>>> import numpy as np
>>> import numpy.linalg as la
>>> np.set_printoptions(precision=1, suppress=True, linewidth=120)
>>> A = np.load("sample7.npy")
>>> A
array([[-3.,  1.,  0.,  0.,  0.],
       [ 0., -3.,  1.,  0.,  0.],
       [ 0.,  0., -3.,  1.,  0.],
       [ 0.,  0.,  0., -3.,  1.],
       [ 0.,  0.,  0.,  0., -3.]])
>>> # triangular: eigenvalues sit on the diagonal
>>> left, s, Vt = la.svd(A, full_matrices=False)
>>> np.cumsum(s ** 2) / np.sum(s ** 2)
array([0.3, 0.6, 0.8, 0.9, 1. ])
>>> np.round(left.T @ A @ Vt.T, 1) + 0
array([[3.9, 0. , 0. , 0. , 0. ],
       [0. , 3.6, 0. , 0. , 0. ],
       [0. , 0. , 3.1, 0. , 0. ],
       [0. , 0. , 0. , 2.6, 0. ],
       [0. , 0. , 0. , 0. , 2.2]])
>>> np.sqrt((s ** 2).sum()), np.round(la.norm(A), 1)
(np.float64(7.0), np.float64(7.0))
>>> s
array([3.9, 3.6, 3.1, 2.6, 2.2])
>>> s / s[0]
array([1. , 0.9, 0.8, 0.7, 0.6])
>>> np.round(left.T @ left, 1) + 0
array([[1., 0., 0., 0., 0.],
       [0., 1., 0., 0., 0.],
       [0., 0., 1., 0., 0.],
       [0., 0., 0., 1., 0.],
       [0., 0., 0., 0., 1.]])
>>> (s > 1e-8).sum()
np.int64(5)
>>> theta = np.radians(120)
>>> r_ = np.eye(5)
>>> r_[0, 0] = r_[4, 4] = np.cos(theta)
>>> r_[0, 4], r_[4, 0] = -np.sin(theta), np.sin(theta)
>>> r_
array([[-0.5,  0. ,  0. ,  0. , -0.9],
       [ 0. ,  1. ,  0. ,  0. ,  0. ],
       [ 0. ,  0. ,  1. ,  0. ,  0. ],
       [ 0. ,  0. ,  0. ,  1. ,  0. ],
       [ 0.9,  0. ,  0. ,  0. , -0.5]])
>>> B = A @ r_.T
>>> np.allclose(la.norm(A, axis=1), la.norm(B, axis=1))
True
>>> la.norm(r_, axis=0)
array([1., 1., 1., 1., 1.])
>>> np.round(r_.T @ r_, 1) + 0
array([[1., 0., 0., 0., 0.],
       [0., 1., 0., 0., 0.],
       [0., 0., 1., 0., 0.],
       [0., 0., 0., 1., 0.],
       [0., 0., 0., 0., 1.]])
>>> la.pinv(r_)
array([[-0.5,  0. ,  0. ,  0. ,  0.9],
       [ 0. ,  1. ,  0. ,  0. ,  0. ],
       [ 0. ,  0. ,  1. ,  0. ,  0. ],
       [ 0. ,  0. ,  0. ,  1. ,  0. ],
       [-0.9,  0. ,  0. ,  0. , -0.5]])
>>> np.round(r_ @ r_.T, 1) + 0
array([[1., 0., 0., 0., 0.],
       [0., 1., 0., 0., 0.],
       [0., 0., 1., 0., 0.],
       [0., 0., 0., 1., 0.],
       [0., 0., 0., 0., 1.]])
>>> K = np.load("arr.npy")
>>> K
array([[ 0.2, -0.2, -1.2, -1. ,  1. ,  0. , -1.6, -1.4,  0.8],
       [ 0.3, -0.8,  1.4,  1.3, -1.1,  0.6,  2.2, -1. , -0.1],
       [ 1.1, -2. , -1. , -1.2, -1.8, -0.7, -0.1,  0.4,  0. ],
       [ 0.3,  1. ,  0. ,  0.8,  0.2,  0.6,  0.8, -0.4, -1.6],
       [-0.3,  0.1,  0.9, -1.7,  0.2,  0.7, -0.1,  1.3,  0.6],
       [-0.3,  3.3, -4.2, -0.3, -0.6, -1.5, -1.5, -2.1,  3.3],
       [ 0.4,  1.2, -0.2,  2.1, -1.7, -0.3, -1.6,  1.1,  0.7],
       [ 0. , -0.2, -1.3, -0.1, -1.4,  0.1,  1.1, -1. ,  0.6],
       [-0.1,  0.7, -0.9,  0. ,  0.4, -2.4,  1.1,  0.7,  0.2],
       [ 0.2,  0.1, -0.9, -0.1,  1. ,  0.2, -0.1,  0. , -0.3],
       [-0.4, -0.3, -0.2,  0.2, -1.6,  0. ,  1.4,  0.3,  0.7],
       [-1.6,  1.4, -0.4, -0.1, -2.1,  0.6,  0.4, -1. , -0.5],
       [-0.8,  0.7, -0.3,  0.2,  0.3, -0.1, -0.9, -0.4, -0.7],
       [ 1. ,  2. ,  1.1, -0.5, -0.1, -0.5,  1.3,  2.3,  2.3],
       [-0.2,  0. ,  0.1,  2.3, -0.5, -1.2, -0.4,  1.7,  0.3]])
>>> np.round(K[1] @ K[7], 1)
np.float64(3.2)
>>> np.round(la.norm(K) ** 2 / la.norm(K, 2) ** 2, 1)
np.float64(2.8)
>>> round(la.norm(K, "nuc"), 1)
np.float64(35.3)
>>> la.norm(K, axis=1)
array([2.9, 3.4, 3.4, 2.3, 2.5, 7. , 3.6, 2.5, 3. , 1.4, 2.3, 3.3, 1.7, 4.4, 3.2])
>>> hat = K @ la.solve(K.T @ K, K.T)
>>> la.matrix_rank(np.eye(15) - hat)
np.int64(6)
>>> np.round(hat @ K[:, 1], 1) + 0
array([-0.2, -0.8, -2. ,  1. ,  0.1,  3.3,  1.2, -0.2,  0.7,  0.1, -0.3,  1.4,  0.7,  2. ,  0. ])
>>> np.round(np.trace(hat), 1)
np.float64(9.0)
>>> x = np.array([0, 4, 1, 3, 4, 0, 4, 2, 4])
>>> y = K @ x
>>> np.round(la.pinv(K) @ K, 1) + 0
array([[1., 0., 0., 0., 0., 0., 0., 0., 0.],
       [0., 1., 0., 0., 0., 0., 0., 0., 0.],
       [0., 0., 1., 0., 0., 0., 0., 0., 0.],
       [0., 0., 0., 1., 0., 0., 0., 0., 0.],
       [0., 0., 0., 0., 1., 0., 0., 0., 0.],
       [0., 0., 0., 0., 0., 1., 0., 0., 0.],
       [0., 0., 0., 0., 0., 0., 1., 0., 0.],
       [0., 0., 0., 0., 0., 0., 0., 1., 0.],
       [0., 0., 0., 0., 0., 0., 0., 0., 1.]])
>>> y
array([ -7. ,   4.1, -19.4,   3.2,   1.6,   8.7,   2.7,  -3.2,  10.1,   1.6,   1.8,  -5.9,  -2.9,  26.2,   8. ])
>>> try:
...     la.solve(K, y)
... except la.LinAlgError as e:
...     print("failed:", e)
... 
failed: Last 2 dimensions of the array must be square
>>> rng = np.random.default_rng(513)
>>> y = y + 0.1 * rng.normal(size=15)
>>> y
array([ -7. ,   4.1, -19.4,   3.2,   1.6,   8.8,   2.6,  -3.2,  10.2,   1.7,   1.7,  -6. ,  -2.9,  26.3,   8.1])
>>> c, *_ = la.lstsq(K, y)
>>> c.round(1) + 0
array([0., 4., 1., 3., 4., 0., 4., 2., 4.])
>>> [round(float(la.norm(la.solve(K.T @ K + lam * np.eye(9), K.T @ y))), 2) for lam in (0, 1, 10, 100)]
[8.86, 8.12, 5.46, 1.49]
>>> c.round()
array([ 0.,  4.,  1.,  3.,  4., -0.,  4.,  2.,  4.])
>>> B = K / np.sqrt((K ** 2).mean(axis=1, keepdims=True))
>>> B[5]
array([-0.1,  1.4, -1.8, -0.1, -0.3, -0.6, -0.6, -0.9,  1.4])
>>> u, r1 = K[14], K[5]
>>> round(u @ r1, 1)
np.float64(-0.9)
>>> round(float(u @ u), 1)
10.2
>>> p = (u @ r1) / (u @ u) * u
>>> p.round(1) + 0
array([ 0. ,  0. ,  0. , -0.2,  0. ,  0.1,  0. , -0.2,  0. ])
>>> round(float(la.norm(u + r1) ** 2 + la.norm(u - r1) ** 2), 1)
118.1
>>> np.round((r1 - p) @ u, 1)
np.float64(0.0)
>>> la.matrix_rank(np.outer(u, r1))
np.int64(1)
>>> W0 = np.loadtxt("mat.csv", delimiter=",")
>>> W0.round(1) + 0
array([[ -2.6,  -1.8,   1.6,   2.2,  -5.2,  -2.5],
       [ -2.7,  -3.3,   2.8,  12.5, -16.3,  -5.9],
       [  0.6,  -2.6,  -1.5,  -3.6,   4.9,  -0.9],
       [ -6.1,   0.7,  -0.8,  -1.1,   7. ,   5.7],
       [  4.9,  -4.5,   7.8,   1.1,  -9.1,  -8.3],
       [ -4.1,  -1.4,  -5.6,   6.3,  14.9,  10.2],
       [ 12.4,  -9. ,   1.1,  -3.1,  -8.7, -16.2],
       [ -6.2,   0. ,  -0.6,   8.5,  10. ,  10.7],
       [  0. ,  -1. ,   4.8,  -6.2,   4.4,   0.2],
       [ -3. ,  -1.4,   3.3,   8.1,   1.9,   4.5],
       [  3.8,  -4.5,   0.7,   2.9,   5.8,   0.2],
       [-10.5,  -0.2,  -4.2,  14.4,  -7.9,   3.1],
       [  0.2,  -1.9,   6.3,  11.5,  17.4,  14. ],
       [  1.1,  -0.8,  14.4,   7.1,  12.7,  11.5],
       [ -0.1,   0. ,  13.9,  -1.4,   2.8,   3.3],
       [  9. ,  -3.6,  13.1,  -6.3,  12.2,   1.5],
       [ 10. ,  -6.6,   5.6,   1. ,   5.4,  -3.3],
       [  1.5,  -4.4,  -8.3,  -0.7,   7.2,  -1.1],
       [ 12.5,  -6.7,  11.1,  -2.3,   2.2,  -6.3]])
>>> np.unique(W0.round(6), axis=0).shape
(19, 6)
>>> np.round(W0 @ la.pinv(W0) @ W0, 1) + 0
array([[ -2.6,  -1.8,   1.6,   2.2,  -5.2,  -2.5],
       [ -2.7,  -3.3,   2.8,  12.5, -16.3,  -5.9],
       [  0.6,  -2.6,  -1.5,  -3.6,   4.9,  -0.9],
       [ -6.1,   0.7,  -0.8,  -1.1,   7. ,   5.7],
       [  4.9,  -4.5,   7.8,   1.1,  -9.1,  -8.3],
       [ -4.1,  -1.4,  -5.6,   6.3,  14.9,  10.2],
       [ 12.4,  -9. ,   1.1,  -3.1,  -8.7, -16.2],
       [ -6.2,   0. ,  -0.6,   8.5,  10. ,  10.7],
       [  0. ,  -1. ,   4.8,  -6.2,   4.4,   0.2],
       [ -3. ,  -1.4,   3.3,   8.1,   1.9,   4.5],
       [  3.8,  -4.5,   0.7,   2.9,   5.8,   0.2],
       [-10.5,  -0.2,  -4.2,  14.4,  -7.9,   3.1],
       [  0.2,  -1.9,   6.3,  11.5,  17.4,  14. ],
       [  1.1,  -0.8,  14.4,   7.1,  12.7,  11.5],
       [ -0.1,   0. ,  13.9,  -1.4,   2.8,   3.3],
       [  9. ,  -3.6,  13.1,  -6.3,  12.2,   1.5],
       [ 10. ,  -6.6,   5.6,   1. ,   5.4,  -3.3],
       [  1.5,  -4.4,  -8.3,  -0.7,   7.2,  -1.1],
       [ 12.5,  -6.7,  11.1,  -2.3,   2.2,  -6.3]])
>>> la.lstsq(W0[:-1].T, W0[-1])[2]
np.int32(5)
>>> np.abs(np.diag(la.qr(W0)[1])) > 1e-9
array([ True,  True,  True,  True,  True, False])
>>> np.allclose(W0[:-1].T @ la.lstsq(W0[:-1].T, W0[-1])[0], W0[-1])
True
